In [1]: import numpy as np

In [2]: import numpy.linalg as la

In [3]: np.set_printoptions(precision=3, suppress=True, linewidth=200)

In [4]: arr = np.load("run2.npy")

In [5]: arr
Out[5]: 
array([[ 344, -152,  -76,  127,   -6,   92,   32,   35],
       [-152,  332,  164,  -83,  167,  -34,  -79,  -75],
       [ -76,  164,  287,   40,   68, -115, -196,  -87],
       [ 127,  -83,   40,  384,   38, -154,   -2,   40],
       [  -6,  167,   68,   38,  324,   14,  -96,  -46],
       [  92,  -34, -115, -154,   14,  486,  -29,  -13],
       [  32,  -79, -196,   -2,  -96,  -29,  310,  103],
       [  35,  -75,  -87,   40,  -46,  -13,  103,  158]])

In [6]: rng = np.random.default_rng(35)

In [7]: z = rng.permutation(8)

In [8]: M2 = arr[:, z] * rng.choice([-1, 1], 8)

In [9]: M2
Out[9]: 
array([[-127,  -35,   92,  152,  -32,   76, -344,   -6],
       [  83,   75,  -34, -332,   79, -164,  152,  167],
       [ -40,   87, -115, -164,  196, -287,   76,   68],
       [-384,  -40, -154,   83,    2,  -40, -127,   38],
       [ -38,   46,   14, -167,   96,  -68,    6,  324],
       [ 154,   13,  486,   34,   29,  115,  -92,   14],
       [   2, -103,  -29,   79, -310,  196,  -32,  -96],
       [ -40, -158,  -13,   75, -103,   87,  -35,  -46]])

In [10]: left, _, VT = la.svd(arr.T @ M2)

In [11]: np.round(left @ VT, 3) + 0
Out[11]: 
array([[ 0.,  0.,  0.,  0.,  0.,  0., -1.,  0.],
       [ 0.,  0.,  0., -1.,  0.,  0.,  0.,  0.],
       [ 0.,  0.,  0.,  0.,  0., -1.,  0.,  0.],
       [-1.,  0.,  0.,  0.,  0.,  0.,  0.,  0.],
       [ 0.,  0.,  0.,  0.,  0.,  0.,  0.,  1.],
       [ 0.,  0.,  1.,  0.,  0.,  0.,  0.,  0.],
       [ 0.,  0.,  0.,  0., -1.,  0.,  0.,  0.],
       [ 0., -1.,  0.,  0.,  0.,  0.,  0.,  0.]])

In [12]: z
Out[12]: array([3, 7, 5, 1, 6, 2, 0, 4])
